In [1]: import numpy as np

In [2]: np.set_printoptions(precision=1, suppress=True, linewidth=100)

In [3]: rng = np.random.default_rng(266)

In [4]: M = rng.normal(size=(11, 3)) + 20 * np.array([1, 3, -3])

In [5]: M
Out[5]: 
array([[ 21.5,  59. , -60.4],
       [ 19.9,  59.3, -60.8],
       [ 19.2,  58.3, -58.8],
       [ 21.2,  60.6, -59.3],
       [ 19.4,  59.9, -59.1],
       [ 21.2,  60.2, -59.8],
       [ 19.6,  61.4, -60.9],
       [ 19.7,  60. , -60.6],
       [ 19.5,  61.4, -59.4],
       [ 19.9,  58.7, -60.6],
       [ 22.2,  59. , -60.2]])

In [6]: A2 = np.c_[M[:, :1] @ np.array([[0]]), np.array([2, -2, -2, 2, 1, 2, 2, -1, 0, 0, -2])]

In [7]: A2
Out[7]: 
array([[ 0.,  2.],
       [ 0., -2.],
       [ 0., -2.],
       [ 0.,  2.],
       [ 0.,  1.],
       [ 0.,  2.],
       [ 0.,  2.],
       [ 0., -1.],
       [ 0.,  0.],
       [ 0.,  0.],
       [ 0., -2.]])

In [8]: np.linalg.lstsq(M, A2[:, 0])[0]
Out[8]: array([0., 0., 0.])

In [9]: np.linalg.matrix_rank(np.c_[M, A2])
Out[9]: np.int64(4)

In [10]: F = np.loadtxt("layer11.csv", delimiter=",")

In [11]: F
Out[11]: 
array([[4., 0.],
       [0., 4.]])

In [12]: Ac = M - M.mean(axis=0)

In [13]: vecs = np.linalg.svd(Ac)[2][:1]

In [14]: A2 = Ac - Ac @ vecs.T @ vecs

In [15]: np.round(np.diag(vecs.T @ vecs), 1) + 0
Out[15]: array([0.4, 0.6, 0. ])

In [16]: (Ac @ vecs.T).std(axis=0)
Out[16]: array([1.1])

In [17]: round(float(np.linalg.norm(A2) / np.linalg.norm(Ac)), 1)
Out[17]: 0.7

In [18]: np.cov(Ac @ vecs.T, rowvar=False)
Out[18]: array(1.3)

In [19]: F @ F
Out[19]: 
array([[16.,  0.],
       [ 0., 16.]])

In [20]: (F != 0).astype(int)
Out[20]: 
array([[1, 0],
       [0, 1]])

In [21]: (np.linalg.matrix_power((F != 0) + (F.T != 0) + np.eye(2), 2) > 0).astype(int)
Out[21]: 
array([[1, 0],
       [0, 1]])

In [22]: C = M[[2, 10]].astype(float)

In [23]: for _ in range(6):
    ...:     idx = np.linalg.norm(M[:, None] - C, axis=-1).argmin(axis=1)
    ...:     C = np.array([M[idx == j].mean(axis=0) for j in range(2)])
    ...: 

In [24]: idx
Out[24]: array([1, 0, 0, 1, 0, 1, 0, 0, 0, 0, 1])

In [25]: C[1] - C[0]
Out[25]: array([ 1.9, -0.2,  0.1])

In [26]: P = np.triu(np.array([[2, 1], [3, 1]]), 1) + np.eye(2)

In [27]: A2 = P @ F @ np.linalg.inv(P)

In [28]: np.poly(A2)
Out[28]: array([ 1., -8., 16.])

In [29]: P @ F - F @ P
Out[29]: 
array([[0., 0.],
       [0., 0.]])

In [30]: np.linalg.matrix_rank(A2)
Out[30]: np.int64(2)

In [31]: round(float(np.linalg.det(A2)), 1)
Out[31]: 16.0

In [32]: A2
Out[32]: 
array([[4., 0.],
       [0., 4.]])

In [33]: np.trace(A2), np.trace(F)
Out[33]: (np.float64(8.0), np.float64(8.0))

In [34]: np.linalg.pinv(F)
Out[34]: 
array([[0.2, 0. ],
       [0. , 0.2]])

In [35]: F[:, 0] @ F[:, 1]
Out[35]: np.float64(0.0)

In [36]: K = np.array([[-1.1, -0.7, -0.8], [0.0, 0.6, -0.2], [-0.6, 0.5, 0.8]])

In [37]: P = np.triu(np.array([[9, 0, 6], [4, 0, 2], [1, 5, 7]]), 1) + np.eye(3)

In [38]: A2 = P @ K @ np.linalg.inv(P)

In [39]: P @ K - K @ P
Out[39]: 
array([[-3.6,  3. , 12.8],
       [-1.2,  1. ,  0.4],
       [ 0. ,  0. ,  2.6]])

In [40]: A2
Out[40]: 
array([[-4.7,  2.3, 27.6],
       [-1.2,  1.6,  5.4],
       [-0.6,  0.5,  3.4]])

In [41]: np.poly(A2)
Out[41]: array([ 1. , -0.3, -1.4,  1. ])

In [42]: np.linalg.matrix_rank(A2)
Out[42]: np.int64(3)

In [43]: theta = np.radians(30)

In [44]: R = np.eye(3)

In [45]: R[0, 0] = R[2, 2] = np.cos(theta)

In [46]: R[0, 2], R[2, 0] = -np.sin(theta), np.sin(theta)

In [47]: R
Out[47]: 
array([[ 0.9,  0. , -0.5],
       [ 0. ,  1. ,  0. ],
       [ 0.5,  0. ,  0.9]])

In [48]: A2 = K @ R.T

In [49]: np.allclose(K @ K.T, A2 @ A2.T)
Out[49]: True

In [50]: round(np.linalg.det(R), 1), round(np.trace(R), 1)
Out[50]: (np.float64(1.0), np.float64(2.7))

In [51]: np.abs(A2 - K).max(axis=0)
Out[51]: array([0.5, 0. , 0.4])

In [52]: gram = R.T @ R

In [53]: np.linalg.svd(R, compute_uv=False) ** 2
Out[53]: array([1., 1., 1.])

In [54]: gram.round(1) + 0
Out[54]: 
array([[1., 0., 0.],
       [0., 1., 0.],
       [0., 0., 1.]])

In [55]: E = np.load("sample4.npy")

In [56]: E
Out[56]: 
array([[ 0.6, 13. ],
       [ 0.2, -8. ],
       [-0.1, -5.5]])

In [57]: A2 = np.c_[E[:, :1] @ np.array([[-3]]), np.array([-8, -7, -4])]

In [58]: A2
Out[58]: 
array([[-1.8, -8. ],
       [-0.6, -7. ],
       [ 0.3, -4. ]])

In [59]: np.round(np.linalg.norm(A2 - E @ np.linalg.lstsq(E, A2)[0], axis=0), 1) + 0
Out[59]: array([0. , 3.9])

In [60]: np.linalg.matrix_rank(A2)
Out[60]: np.int64(2)

In [61]: P = E @ np.linalg.solve(E.T @ E, E.T)

In [62]: P
Out[62]: 
array([[ 0.9,  0.1, -0.2],
       [ 0.1,  0.9,  0.2],
       [-0.2,  0.2,  0.1]])

In [63]: np.trace(P)
Out[63]: np.float64(2.0)

In [64]: np.diag(P)
Out[64]: array([0.9, 0.9, 0.1])

In [65]: np.allclose(P @ P, P)
Out[65]: True

In [66]: W0 = np.loadtxt("case17.csv", delimiter=",")

In [67]: W0
Out[67]: 
array([[-0.5,  0.8, -0.4],
       [ 0. , -0.4, -0.9],
       [-0.8, -0.5,  0.2]])

In [68]: idx = rng.permutation(3)

In [69]: idx
Out[69]: array([1, 0, 2])

In [70]: A2 = W0[idx][:, idx]

In [71]: np.allclose(A2, W0)
Out[71]: False

In [72]: round(float(np.linalg.det(A2)), 1), np.round(np.linalg.det(W0[idx]), 1)
Out[72]: (1.0, np.float64(-1.0))

In [73]: A2
Out[73]: 
array([[-0.4,  0. , -0.9],
       [ 0.8, -0.5, -0.4],
       [-0.5, -0.8,  0.2]])

In [74]: O, vecs = np.linalg.qr(W0[:, :2])[0], np.linalg.qr(W0[:, 2:])[0]

In [75]: sigma = np.linalg.svd(O.T @ vecs, compute_uv=False)

In [76]: sigma.round(1) + 0
Out[76]: array([0.])

In [77]: round(np.linalg.norm(O @ O.T - vecs @ vecs.T, 2), 1)
Out[77]: np.float64(1.0)

In [78]: np.allclose(W0, W0.T)
Out[78]: False

In [79]: np.round(np.linalg.det(W0), 1)
Out[79]: np.float64(1.0)

In [80]: (W0 + W0.T) / 2
Out[80]: 
array([[-0.5,  0.4, -0.6],
       [ 0.4, -0.4, -0.7],
       [-0.6, -0.7,  0.2]])

In [81]: np.round(np.abs(np.linalg.eigvals(W0)).max(), 1)
Out[81]: np.float64(1.0)

In [82]: W0 @ W0
Out[82]: 
array([[ 0.6, -0.6, -0.6],
       [ 0.8,  0.6,  0.2],
       [ 0.3, -0.5,  0.8]])

In [83]: x = np.array([1, -1, -1])

In [84]: np.abs(np.linalg.eigvals(W0))
Out[84]: array([1., 1., 1.])

In [85]: round(np.linalg.norm(x), 1), round(np.linalg.norm(W0 @ x), 1)
Out[85]: (np.float64(1.7), np.float64(1.7))

In [86]: mat = np.load("x.npy")

In [87]: mat
Out[87]: 
array([[ 1,  3,  0,  0,  0,  0],
       [-3,  1,  0,  0,  0,  0],
       [-1, -2,  0,  0,  0,  0],
       [ 0,  0,  1,  3,  0,  0],
       [ 0,  0, -3,  1,  0,  0],
       [ 0,  0, -1, -2,  0,  0],
       [ 0,  0,  0,  0,  1,  3],
       [ 0,  0,  0,  0, -3,  1],
       [ 0,  0,  0,  0, -1, -2]])

In [88]: def softmax(z):
    ...:     e = np.exp(z - z.max(axis=-1, keepdims=True))
    ...:     return e / e.sum(axis=-1, keepdims=True)
    ...: 

In [89]: np.round(softmax(mat[6] + -3), 1) + 0
Out[89]: array([0. , 0. , 0. , 0. , 0.1, 0.7])

In [90]: scores = mat @ mat.T / np.sqrt(6)

In [91]: np.round(softmax(scores), 1) + 0
Out[91]: 
array([[0.9, 0. , 0. , 0. , 0. , 0. , 0. , 0. , 0. ],
       [0. , 0.9, 0. , 0. , 0. , 0. , 0. , 0. , 0. ],
       [0. , 0.1, 0.5, 0.1, 0.1, 0.1, 0.1, 0.1, 0.1],
       [0. , 0. , 0. , 0.9, 0. , 0. , 0. , 0. , 0. ],
       [0. , 0. , 0. , 0. , 0.9, 0. , 0. , 0. , 0. ],
       [0.1, 0.1, 0.1, 0. , 0.1, 0.5, 0.1, 0.1, 0.1],
       [0. , 0. , 0. , 0. , 0. , 0. , 0.9, 0. , 0. ],
       [0. , 0. , 0. , 0. , 0. , 0. , 0. , 0.9, 0. ],
       [0.1, 0.1, 0.1, 0.1, 0.1, 0.1, 0. , 0.1, 0.5]])

In [92]: softmax(scores).round(6).argmax(axis=1)
Out[92]: array([0, 1, 2, 3, 4, 5, 6, 7, 8])

In [93]: P = mat @ np.linalg.solve(mat.T @ mat, mat.T)

In [94]: P.round(1) + 0
Out[94]: 
array([[ 0.7,  0. , -0.5,  0. ,  0. ,  0. ,  0. ,  0. ,  0. ],
       [ 0. ,  1. ,  0.1,  0. ,  0. ,  0. ,  0. ,  0. ,  0. ],
       [-0.5,  0.1,  0.3,  0. ,  0. ,  0. ,  0. ,  0. ,  0. ],
       [ 0. ,  0. ,  0. ,  0.7,  0. , -0.5,  0. ,  0. ,  0. ],
       [ 0. ,  0. ,  0. ,  0. ,  1. ,  0.1,  0. ,  0. ,  0. ],
       [ 0. ,  0. ,  0. , -0.5,  0.1,  0.3,  0. ,  0. ,  0. ],
       [ 0. ,  0. ,  0. ,  0. ,  0. ,  0. ,  0.7,  0. , -0.5],
       [ 0. ,  0. ,  0. ,  0. ,  0. ,  0. ,  0. ,  1. ,  0.1],
       [ 0. ,  0. ,  0. ,  0. ,  0. ,  0. , -0.5,  0.1,  0.3]])

In [95]: np.trace(P)
Out[95]: np.float64(6.0)
